$ ipython --no-banner

In [1]: import numpy as np

In [2]: np.set_printoptions(suppress=True, linewidth=120)

In [3]: rnd = lambda a: np.round(a, 3) + 0

In [4]: F = np.load("data.npy")

In [5]: F
Out[5]: 
array([[ -8.126,  -4.621,  -1.095,  18.888,   4.181],
       [ -8.738,  -7.343,  -0.581,  17.001,   6.605],
       [ -7.402,  -6.914,   0.145,  17.037,   6.47 ],
       [ -8.682,  -8.32 ,  -0.814,  18.579,   3.728],
       [ -6.489,  -6.473,  -1.313,  18.608,   5.951],
       [ -8.562,  -7.57 ,  -0.903,  17.887,   4.729],
       [ -8.912,  -5.392,  -1.157,  16.456,   4.662],
       [ -6.691, -14.098,  10.921,   1.346,  -1.069],
       [ -8.714,  -5.24 ,  -2.711,  16.936,   5.75 ],
       [ -4.923, -14.658,  13.167,   1.837,  -0.692],
       [ -6.157, -14.569,  13.027,   1.742,  -0.728],
       [ -6.156,  -7.156,  -0.197,  16.196,   3.819],
       [ -7.843, -14.359,  11.54 ,  -0.014,   0.189],
       [ -7.324, -12.774,  11.23 ,   0.618,  -0.666],
       [ -8.305,  -8.776,  -0.873,  17.221,   4.982],
       [ -6.453, -15.05 ,  13.406,   2.917,   0.334],
       [ -6.525, -15.02 ,  11.711,   1.366,  -0.533],
       [ -7.393, -15.479,  11.397,   2.499,   1.266]])

In [6]: idx = F[:, 4] > np.median(F[:, 4])

In [7]: u = F[idx].mean(axis=0) - F[~idx].mean(axis=0)

In [8]: ((F - F.mean(axis=0)) @ u > 0).astype(int)
Out[8]: array([1, 1, 1, 1, 1, 1, 1, 0, 1, 0, 0, 1, 0, 0, 1, 0, 0, 0])

In [9]: rnd((((F - F.mean(axis=0)) @ u > 0) == idx).mean())
Out[9]: np.float64(0.944)
